>>> import numpy as np
>>> from numpy import linalg as LA
>>> np.set_printoptions(precision=1, suppress=True, linewidth=120, floatmode="fixed")
>>> X = np.loadtxt("run4.csv", delimiter=",")
>>> X
array([[ 0.0,  5.0,  8.0,  8.0, -8.0],
       [-5.0,  0.0,  2.0,  4.0,  3.0],
       [-8.0, -2.0,  0.0,  0.0, -3.0],
       [-8.0, -4.0,  0.0,  0.0,  8.0],
       [ 8.0, -3.0,  3.0, -8.0,  0.0]])
>>> Uu, s, vt = LA.svd(X)
>>> evecs = vt[:(s > 1e-8).sum()]
>>> rng = np.random.default_rng(3579)
>>> x = X[1] + -1 * X[2] + rng.integers(2) * np.eye(5)[2]
>>> x
array([3.0, 2.0, 3.0, 4.0, 6.0])
>>> print(LA.matrix_rank(np.vstack([X, x])))
5
>>> np.allclose(evecs.T @ evecs @ x, x)
False
>>> Uu, s, vt = LA.svd(X)
>>> np.argmax(s[:-1] / (s[1:] + 1e-6)) + 1
np.int64(4)
>>> other = Uu[:, :4] @ np.diag(s[:4]) @ vt[:4]
>>> other.round(1) + 0
array([[ 0.0,  5.0,  8.0,  8.0, -8.0],
       [-5.0,  0.0,  2.0,  4.0,  3.0],
       [-8.0, -2.0,  0.0,  0.0, -3.0],
       [-8.0, -4.0,  0.0,  0.0,  8.0],
       [ 8.0, -3.0,  3.0, -8.0,  0.0]])
>>> print(round(LA.norm(X - other, 2), 1), round(s[4], 1))
0.0 0.0
>>> def softmax(z):
...     e = np.exp(z - z.max(axis=-1, keepdims=True))
...     return e / e.sum(axis=-1, keepdims=True)
... 
>>> softmax(X).sum(axis=1)
array([1.0, 1.0, 1.0, 1.0, 1.0])
>>> np.round(softmax(10 * X[4]), 1) + 0
array([1.0, 0.0, 0.0, 0.0, 0.0])
>>> np.round(softmax(X[4] + -3), 1) + 0
array([1.0, 0.0, 0.0, 0.0, 0.0])
>>> att = X @ X.T / np.sqrt(5)
>>> np.round(softmax(att)[4] @ X, 1) + 0
array([ 8.0, -3.0,  3.0, -8.0,  0.0])
>>> softmax(att).round(6).argmax(axis=1)
array([0, 3, 2, 3, 4])
>>> rank = LA.matrix_rank(X)
>>> rank
np.int64(4)
>>> N = LA.svd(X)[2][rank:].T
>>> print([int(LA.matrix_rank(X[:i])) for i in range(1, len(X) + 1)])
[1, 2, 3, 4, 4]
>>> print(np.round(X @ N, 1) + 0)
[[0.0]
 [0.0]
 [0.0]
 [0.0]
 [0.0]]
>>> [int(LA.matrix_rank(np.delete(X, i, axis=0))) for i in range(5)]
[4, 4, 4, 4, 4]
>>> np.allclose(X @ N, 0)
True
>>> mat = np.load("layer8.npy")
>>> mat
array([[ 0.8, -4.0, -0.3,  0.5,  0.4],
       [-1.4, -6.7,  1.6, -4.2,  2.2],
       [ 0.5, -1.0, -5.0,  5.0,  2.0],
       [-1.3,  0.0, -2.9,  4.6, -0.6],
       [ 1.8, -1.7,  7.6,  2.5,  1.6],
       [ 0.8, -1.6, -4.2, -5.7,  1.5],
       [ 1.7,  0.9, -7.1,  4.9,  1.4],
       [ 2.2,  0.3,  4.1, -7.7, -0.5],
       [ 0.3, -1.9,  2.1, -4.9,  0.6],
       [-3.1,  2.0,  1.3,  4.2,  0.1],
       [ 2.0, -3.6, -1.8,  7.5,  0.9],
       [-1.2, -1.0,  1.5,  0.7, -0.2],
       [-3.6, -0.1, -2.2,  1.4,  0.3],
       [-1.1, -0.4, -4.7, -7.3, -0.9],
       [-4.0, -1.5,  0.5, -7.9, -0.3],
       [ 3.2,  1.0, -5.5,  0.0,  1.0],
       [-0.8,  4.1,  1.5,  8.6, -1.5],
       [ 0.4,  3.6,  7.7,  0.4,  1.6],
       [-0.5,  0.5,  0.6,  3.9,  0.4],
       [ 3.0, -3.7,  0.5,  0.4, -1.4],
       [ 0.8,  2.3, -3.0, -5.3,  1.4],
       [-0.2,  4.8,  3.1,  2.9,  0.5],
       [ 0.0, -1.4,  4.7,  1.6,  1.0]])
>>> C2 = np.cov(mat, rowvar=False)
>>> print(np.argsort(-mat.std(axis=0).round(6), kind="stable"))
[3 2 1 0 4]
>>> print(np.argwhere(np.triu(np.abs(np.corrcoef(mat.T)) > 0.8, 1)))
[]
>>> np.median(mat, axis=0)
array([ 0.3, -0.4,  0.5,  0.7,  0.5])
>>> np.round(np.polyfit(mat[:, 4], mat[:, 2], 1), 1) + 0
array([-0.1,  0.0])
>>> idx = mat[:, 4] > np.median(mat[:, 4])
>>> r0 = mat[idx].mean(axis=0) - mat[~idx].mean(axis=0)
>>> np.argsort(-np.abs(r0).round(6), kind="stable")
array([0, 4, 1, 2, 3])
>>> print(r0)
[ 1.7 -1.0 -0.5 -0.2  1.7]
>>> Xs = mat - mat.mean(axis=0)
>>> evecs = LA.svd(Xs)[2][:4]
>>> other = Xs - Xs @ evecs.T @ evecs
>>> print(LA.norm(other, axis=1).round(6).argmax())
19
>>> np.round(np.diag(evecs.T @ evecs), 1) + 0
array([1.0, 1.0, 1.0, 1.0, 0.0])
>>> (Xs @ evecs.T).std(axis=0)
array([4.9, 3.9, 2.6, 1.9])
>>> Xs = (mat - mat.mean(axis=0)) / mat.std(axis=0)
>>> print(np.argwhere(np.abs(Xs) > 2))
[[ 1  1]
 [14  0]]
>>> beta = LA.lstsq(np.delete(Xs, 3, axis=1), Xs[:, 3])[0]
>>> beta.round(1) + 0
array([0.1, 0.3, 0.0, 0.0])
>>> np.abs(beta).argmax()
np.int64(1)
>>> round(1 - np.var(Xs[:, 3] - np.delete(Xs, 3, axis=1) @ beta), 1)
np.float64(0.1)
>>> feats = np.tril(np.array([[-5, 2, -2, -3, 5, 4, -1],
...     [-3, -5, 3, 4, -1, -4, 0],
...     [2, 1, 2, -5, 0, 1, -3],
...     [-3, -3, 1, -1, -5, 1, -4],
...     [4, 1, -1, 3, 3, 0, 5],
...     [-4, -1, -3, 1, 3, 1, 3],
...     [-3, -1, -1, 5, -5, 3, -1]]), -1) + np.eye(7, dtype=int)
>>> feats
array([[ 1,  0,  0,  0,  0,  0,  0],
       [-3,  1,  0,  0,  0,  0,  0],
       [ 2,  1,  1,  0,  0,  0,  0],
       [-3, -3,  1,  1,  0,  0,  0],
       [ 4,  1, -1,  3,  1,  0,  0],
       [-4, -1, -3,  1,  3,  1,  0],
       [-3, -1, -1,  5, -5,  3,  1]])
>>> blk = np.stack([feats, 3 * feats, feats[::-1]])
>>> (blk @ feats.T).shape
(3, 7, 7)
>>> blk.sum(axis=0)
array([[  1,  -1,  -1,   5,  -5,   3,   1],
       [-16,   3,  -3,   1,   3,   1,   0],
       [ 12,   5,   3,   3,   1,   0,   0],
       [-15, -15,   5,   5,   0,   0,   0],
       [ 18,   5,  -3,  12,   4,   0,   0],
       [-19,  -3, -12,   4,  12,   4,   0],
       [-11,  -4,  -4,  20, -20,  12,   4]])
>>> LA.matrix_rank(blk)
array([7, 7, 7])
>>> print(LA.norm(blk, axis=(1, 2)))
[13.2 39.5 13.2]
>>> print(LA.matrix_rank(blk.reshape(3, -1)))
2
>>> theta = np.radians(45)
>>> Rm = np.eye(7)
>>> Rm[1, 1] = Rm[6, 6] = np.cos(theta)
>>> Rm[1, 6], Rm[6, 1] = -np.sin(theta), np.sin(theta)
>>> Rm
array([[ 1.0,  0.0,  0.0,  0.0,  0.0,  0.0,  0.0],
       [ 0.0,  0.7,  0.0,  0.0,  0.0,  0.0, -0.7],
       [ 0.0,  0.0,  1.0,  0.0,  0.0,  0.0,  0.0],
       [ 0.0,  0.0,  0.0,  1.0,  0.0,  0.0,  0.0],
       [ 0.0,  0.0,  0.0,  0.0,  1.0,  0.0,  0.0],
       [ 0.0,  0.0,  0.0,  0.0,  0.0,  1.0,  0.0],
       [ 0.0,  0.7,  0.0,  0.0,  0.0,  0.0,  0.7]])
>>> other = feats @ Rm.T
>>> other.round(1) + 0
array([[ 1.0,  0.0,  0.0,  0.0,  0.0,  0.0,  0.0],
       [-3.0,  0.7,  0.0,  0.0,  0.0,  0.0,  0.7],
       [ 2.0,  0.7,  1.0,  0.0,  0.0,  0.0,  0.7],
       [-3.0, -2.1,  1.0,  1.0,  0.0,  0.0, -2.1],
       [ 4.0,  0.7, -1.0,  3.0,  1.0,  0.0,  0.7],
       [-4.0, -0.7, -3.0,  1.0,  3.0,  1.0, -0.7],
       [-3.0, -1.4, -1.0,  5.0, -5.0,  3.0,  0.0]])
>>> print(np.allclose(LA.norm(feats, axis=1), LA.norm(other, axis=1)))
True
>>> np.abs(other - feats).max(axis=0)
array([0.0, 0.9, 0.0, 0.0, 0.0, 0.0, 2.1])
